In [1]: import numpy as np

In [2]: from numpy import linalg as LA

In [3]: np.set_printoptions(precision=2, suppress=True, linewidth=100)

In [4]: A = np.loadtxt("mat.csv", delimiter=",")

In [5]: A
Out[5]: 
array([[-0.55,  0.74,  0.21,  0.3 , -0.13],
       [ 0.05, -0.26,  0.79,  0.36,  0.42],
       [-0.7 , -0.31,  0.19, -0.62,  0.07],
       [ 0.3 ,  0.06,  0.53, -0.29, -0.74],
       [ 0.35,  0.53,  0.14, -0.57,  0.51]])

In [6]: r0, g = A[1], A[2]

In [7]: np.round(r0 @ g, 2)
Out[7]: np.float64(-0.0)

In [8]: r0 @ r0
Out[8]: np.float64(1.0)

In [9]: pr = (r0 @ g) / (r0 @ r0) * r0

In [10]: round(LA.norm(r0 + g) ** 2 + LA.norm(r0 - g) ** 2, 2)
Out[10]: np.float64(4.0)

In [11]: np.round(np.outer(r0, g), 2) + 0
Out[11]: 
array([[-0.03, -0.02,  0.01, -0.03,  0.  ],
       [ 0.18,  0.08, -0.05,  0.16, -0.02],
       [-0.55, -0.24,  0.15, -0.49,  0.05],
       [-0.25, -0.11,  0.07, -0.22,  0.02],
       [-0.29, -0.13,  0.08, -0.26,  0.03]])

In [12]: pr.round(2) + 0
Out[12]: array([0., 0., 0., 0., 0.])

In [13]: g - pr
Out[13]: array([-0.7 , -0.31,  0.19, -0.62,  0.07])

In [14]: M2 = np.array([[2, 2, 2], [-1, 0, 3]])

In [15]: cent = np.kron(M2, A)

In [16]: round(float(LA.norm(cent, 2)), 2), round(LA.norm(M2, 2) * LA.norm(A, 2), 2)
Out[16]: (3.89, np.float64(3.89))

In [17]: LA.matrix_rank(cent)
Out[17]: np.int64(10)

In [18]: x = np.array([4, -7, -5, 3, 7])

In [19]: rhs = A @ x

In [20]: rhs
Out[20]: array([-8.45,  2.05, -2.93, -7.9 , -1.18])

In [21]: LA.solve(A, 4 * rhs)
Out[21]: array([ 16., -28., -20.,  12.,  28.])

In [22]: LA.solve(A, rhs + A[:, 3])
Out[22]: array([ 4., -7., -5.,  4.,  7.])

In [23]: LA.solve(A, rhs)
Out[23]: array([ 4., -7., -5.,  3.,  7.])

In [24]: np.round(LA.solve(A, A[:, 1]), 2) + 0
Out[24]: array([0., 1., 0., 0., 0.])

In [25]: round(LA.det(A.T), 2)
Out[25]: np.float64(1.0)

In [26]: LA.eigvals(A)
Out[26]: array([-0.95+0.32j, -0.95-0.32j,  0.25+0.97j,  0.25-0.97j,  1.  +0.j  ])

In [27]: np.poly(A)
Out[27]: array([ 1.  ,  0.4 , -0.33,  0.33, -0.4 , -1.  ])

In [28]: round(LA.det(2 * A), 2), round(LA.det(A), 2)
Out[28]: (np.float64(32.0), np.float64(1.0))

In [29]: round(float(LA.eigvals(A).sum().real), 2)
Out[29]: -0.4

In [30]: K = np.load("block16.npy")

In [31]: K
Out[31]: 
array([[ 1, -1],
       [ 1,  0],
       [ 1,  1],
       [ 1,  2]])

In [32]: r0 = np.array([-4, -1, -5])

In [33]: np.convolve(K[1], r0)
Out[33]: array([-4, -1, -5,  0])

In [34]: M2 = np.array([[1, 4], [5, 3]])

In [35]: cent = np.array([[3, -5, -3], [5, 0, -8], [2, 3, -5]])

In [36]: data = np.block([[M2, np.zeros((2, 3))], [np.zeros((3, 2)), cent]])

In [37]: data
Out[37]: 
array([[ 1.,  4.,  0.,  0.,  0.],
       [ 5.,  3.,  0.,  0.,  0.],
       [ 0.,  0.,  3., -5., -3.],
       [ 0.,  0.,  5.,  0., -8.],
       [ 0.,  0.,  2.,  3., -5.]])

In [38]: data @ data
Out[38]: 
array([[ 21.,  16.,   0.,   0.,   0.],
       [ 20.,  29.,   0.,   0.,   0.],
       [  0.,   0., -22., -24.,  46.],
       [  0.,   0.,  -1., -49.,  25.],
       [  0.,   0.,  11., -25.,  -5.]])

In [39]: (data != 0).astype(int)
Out[39]: 
array([[1, 1, 0, 0, 0],
       [1, 1, 0, 0, 0],
       [0, 0, 1, 1, 1],
       [0, 0, 1, 0, 1],
       [0, 0, 1, 1, 1]])

In [40]: cov = data.T @ data

In [41]: LA.eigvalsh(cov)[::-1]
Out[41]: array([134.41,  44.51,  35.52,   6.49,   0.07])

In [42]: (data @ data.T).shape
Out[42]: (5, 5)

In [43]: LA.svd(data, compute_uv=False) ** 2
Out[43]: array([134.41,  44.51,  35.52,   6.49,   0.07])

In [44]: round(float(A[3] @ A[1]), 2)
Out[44]: 0.0

In [45]: LA.norm(A, axis=0)
Out[45]: array([1., 1., 1., 1., 1.])

In [46]: round(float(LA.norm(A, 1)), 2), np.round(LA.norm(A, np.inf), 2)
Out[46]: (2.13, np.float64(2.09))

In [47]: round(float(LA.norm(A[3], 1)), 2), np.round(LA.norm(A[3], np.inf), 2)
Out[47]: (1.91, np.float64(0.74))

In [48]: rng = np.random.default_rng(5998)

In [49]: M2 = data + rng.integers(-2, 3, (5, 4)) @ rng.integers(-2, 3, (4, 5))

In [50]: M2
Out[50]: 
array([[ -2.,   0.,   0.,  -1.,  -3.],
       [  6.,   1.,   0.,   3.,  -1.],
       [ -3.,  -1.,   4.,  -5.,  -4.],
       [  4.,   1.,   3.,   0., -11.],
       [ -9.,   2.,   5.,   2., -11.]])

In [51]: M2 - data
Out[51]: 
array([[-3., -4.,  0., -1., -3.],
       [ 1., -2.,  0.,  3., -1.],
       [-3., -1.,  1.,  0., -1.],
       [ 4.,  1., -2.,  0., -3.],
       [-9.,  2.,  3., -1., -6.]])

In [52]: LA.matrix_power(data, 2)
Out[52]: 
array([[ 21.,  16.,   0.,   0.,   0.],
       [ 20.,  29.,   0.,   0.,   0.],
       [  0.,   0., -22., -24.,  46.],
       [  0.,   0.,  -1., -49.,  25.],
       [  0.,   0.,  11., -25.,  -5.]])

In [53]: round(np.abs(LA.eigvals(data)).max(), 2)
Out[53]: np.float64(6.58)

In [54]: np.allclose(data @ data.T, data.T @ data)
Out[54]: False

In [55]: data.inv()
Traceback (most recent call last):
  Cell In[55], line 1
    data.inv()
AttributeError: 'numpy.ndarray' object has no attribute 'inv'


In [56]: (data - data.T) / 2
Out[56]: 
array([[ 0. , -0.5,  0. ,  0. ,  0. ],
       [ 0.5,  0. ,  0. ,  0. ,  0. ],
       [ 0. ,  0. ,  0. , -5. , -2.5],
       [ 0. ,  0. ,  5. ,  0. , -5.5],
       [ 0. ,  0. ,  2.5,  5.5,  0. ]])

In [57]: np.sort(np.abs(LA.eigvals(data)))
Out[57]: array([0.46, 2.58, 6.27, 6.27, 6.58])

In [58]: assert data == data.T
Traceback (most recent call last):
  Cell In[58], line 1
    assert data == data.T
ValueError: The truth value of an array with more than one element is ambiguous. Use a.any() or a.all()


In [59]: feats = np.load("x.npy")

In [60]: feats
Out[60]: 
array([[ 1, -1,  1],
       [ 1,  0,  0],
       [ 1,  1,  1],
       [ 1,  2,  4]])

In [61]: hat = feats @ LA.solve(feats.T @ feats, feats.T)

In [62]: np.round(hat @ feats[:, 1], 2) + 0
Out[62]: array([-1.,  0.,  1.,  2.])

In [63]: np.diag(hat)
Out[63]: array([0.95, 0.55, 0.55, 0.95])

In [64]: np.round((np.eye(4) - hat) @ feats, 2) + 0
Out[64]: 
array([[0., 0., 0.],
       [0., 0., 0.],
       [0., 0., 0.],
       [0., 0., 0.]])

In [65]: r0 = np.array([0, 0, 1])

In [66]: np.convolve(feats[3], r0)
Out[66]: array([0, 0, 1, 2, 4])

In [67]: np.correlate(feats[3], feats[1], "full")
Out[67]: array([0, 0, 1, 2, 4])

In [68]: np.polyval(r0, feats[3])
Out[68]: array([1, 1, 1])

In [69]: np.cross(feats[3, :3], feats[1, :3])
Out[69]: array([ 0,  4, -2])

In [70]: M = np.tril(np.array([[1, 3, 1, 1], [-1, 1, -3, 3], [0, 2, -3, 3], [2, 2, -3, 0]]), -1) + np.eye(4, dtype=int)

In [71]: M
Out[71]: 
array([[ 1,  0,  0,  0],
       [-1,  1,  0,  0],
       [ 0,  2,  1,  0],
       [ 2,  2, -3,  1]])

In [72]: M.shape
Out[72]: (4, 4)

In [73]: np.unravel_index(np.abs(M).argmax(), M.shape)
Out[73]: (np.int64(3), np.int64(2))

In [74]: np.abs(M).max()
Out[74]: np.int64(3)

In [75]: M[:, 4]
Traceback (most recent call last):
  Cell In[75], line 1
    M[:, 4]
IndexError: index 4 is out of bounds for axis 1 with size 4


In [76]: M.sum(axis=1)
Out[76]: array([1, 0, 3, 2])

In [77]: LA.svd(M, compute_uv=False)
Out[77]: array([4.28, 2.45, 1.3 , 0.07])

In [78]: LA.rank(M)
Traceback (most recent call last):
  Cell In[78], line 1
    LA.rank(M)
AttributeError: module 'numpy.linalg' has no attribute 'rank'


In [79]: np.round(LA.norm(M), 2)
Out[79]: np.float64(5.1)

In [80]: np.count_nonzero(M)
Out[80]: np.int64(9)

In [81]: w, vecs = LA.eig(M)

In [82]: np.sort(LA.eigvals(M.T))
Out[82]: array([1., 1., 1., 1.])

In [83]: np.sort(LA.eigvals(M @ M))
Out[83]: array([1., 1., 1., 1.])

In [84]: M @ vecs[:, 0] - w[0] * vecs[:, 0]
Out[84]: array([0., 0., 0., 0.])

In [85]: w
Out[85]: array([1., 1., 1., 1.])

In [86]: x = np.array([0, 0, 0, -1])

In [87]: rhs = M @ x

In [88]: rhs
Out[88]: array([ 0,  0,  0, -1])

In [89]: LA.solve(M, rhs + M[:, 0])
Out[89]: array([ 1.,  0.,  0., -1.])

In [90]: LA.solve(M, M[:, 1])
Out[90]: array([ 0.,  1.,  0., -0.])

In [91]: m1 = np.array([[5, -1, -3], [3, -2, -6], [2, 1, 3]])

In [92]: hat = np.triu(np.array([[3, -3, 9], [4, -1, 7], [7, 6, 7]]), 1) + np.eye(3)

In [93]: M2 = hat @ m1 @ LA.inv(hat)

In [94]: np.round(np.poly(M2), 2) + 0
Out[94]: array([ 1., -6., 14.,  0.])

In [95]: hat @ m1 - m1 @ hat
Out[95]: 
array([[  9.,  30.,   7.],
       [ 14.,  16.,   8.],
       [  0.,   6., -25.]])

In [96]: left, sigma, Vh = LA.svd(m1)

In [97]: sigma.round(2) + 0
Out[97]: array([8.92, 4.3 , 0.  ])

In [98]: np.argmax(sigma[:-1] / (sigma[1:] + 1e-6)) + 1
Out[98]: np.int64(2)

In [99]: M2 = left[:, :2] @ np.diag(sigma[:2]) @ Vh[:2]

In [100]: LA.matrix_rank(M2)
Out[100]: np.int64(2)

In [101]: np.round(LA.norm(m1 - M2) / LA.norm(m1), 2)
Out[101]: np.float64(0.0)

In [102]: LA.matrix_rank(m1, rtol=0.05)
Out[102]: np.int64(2)

In [103]: np.round(LA.norm(m1 - M2, 2), 2), round(sigma[2], 2)
Out[103]: (np.float64(0.0), np.float64(0.0))

In [104]: M2
Out[104]: 
array([[ 5., -1., -3.],
       [ 3., -2., -6.],
       [ 2.,  1.,  3.]])

In [105]: round(float(np.abs(m1 - M2).max()), 2)
Out[105]: 0.0

In [106]: rk = LA.matrix_rank(m1)

In [107]: rk
Out[107]: np.int64(2)

In [108]: ns = LA.svd(m1)[2][rk:].T

In [109]: np.round(m1 @ ns, 2) + 0
Out[109]: 
array([[0.],
       [0.],
       [0.]])

In [110]: mat = np.load("test9.npy")

In [111]: mat
Out[111]: 
array([[ 3.16,  6.82,  0.16,  0.94],
       [ 5.16, -0.14,  1.37, -2.05],
       [-5.19, -0.86, -0.67,  1.09],
       [ 0.91, -4.97, -2.27,  1.09],
       [ 0.82,  0.09,  2.04, -2.33],
       [-2.03, -2.  ,  1.59, -1.83],
       [-2.15,  0.24,  0.5 , -0.05],
       [ 1.06,  6.89,  0.51,  0.73],
       [-5.76, -3.34, -1.6 ,  1.7 ],
       [ 0.72,  0.2 ,  2.04, -2.29],
       [-2.86, -2.24, -0.51,  0.37],
       [-3.01,  4.15,  3.22, -2.07],
       [ 1.64, -3.71, -0.71, -0.26],
       [ 3.23, -6.27, -2.  ,  0.33],
       [ 3.22,  6.76,  0.3 ,  0.82],
       [ 1.71, -3.75, -0.71, -0.25],
       [ 1.82, -4.79, -0.18, -1.08],
       [ 4.52, -0.45, -0.84,  0.17],
       [-2.51,  2.31, -0.75,  1.68],
       [-3.06,  2.97,  3.83, -3.03],
       [ 1.68, -3.73, -0.71, -0.34],
       [ 3.53,  3.48,  2.02, -1.78]])

In [112]: dist = LA.norm(mat[:, None] - mat[None], axis=-1)

In [113]: (dist + 1e9 * np.eye(22)).round(6).argmin(axis=1)
Out[113]: array([14, 17,  8, 15,  9,  6, 10,  0,  2,  4,  6, 19, 15,  3,  0, 12, 20,  1,  6, 11, 12,  1])

In [114]: dist[13].round(6).argsort(kind="stable")[:4]
Out[114]: array([13,  3, 16, 15])

In [115]: dist.mean(axis=1).argmax()
Out[115]: np.int64(0)

In [116]: dist.shape
Out[116]: (22, 22)

In [117]: LA.matrix_rank(dist ** 2)
Out[117]: np.int64(6)

In [118]: left, sigma, Vh = LA.svd(mat)

In [119]: sigma
Out[119]: array([18.81, 14.4 ,  9.12,  0.21])

In [120]: M2 = left[:, :3] @ np.diag(sigma[:3]) @ Vh[:3]

In [121]: LA.matrix_rank(mat, rtol=0.05)
Out[121]: np.int64(3)

In [122]: round(float(LA.norm(mat - M2) / LA.norm(mat)), 2)
Out[122]: 0.01

In [123]: W0 = np.load("arr.npy")

In [124]: W0
Out[124]: 
array([[1., 0., 0., 0.],
       [0., 1., 0., 0.],
       [0., 0., 1., 0.],
       [0., 0., 0., 1.]])

In [125]: np.allclose(W0 @ W0.T, W0.T @ W0)
Out[125]: True

In [126]: (W0 @ W0)[0]
Out[126]: array([1., 0., 0., 0.])

In [127]: np.sort(np.abs(np.fft.fft(W0[0]))), np.sort(LA.svd(W0, compute_uv=False))
Out[127]: (array([1., 1., 1., 1.]), array([1., 1., 1., 1.]))

In [128]: np.fft.fft(W0[0])
Out[128]: array([1.+0.j, 1.+0.j, 1.+0.j, 1.+0.j])
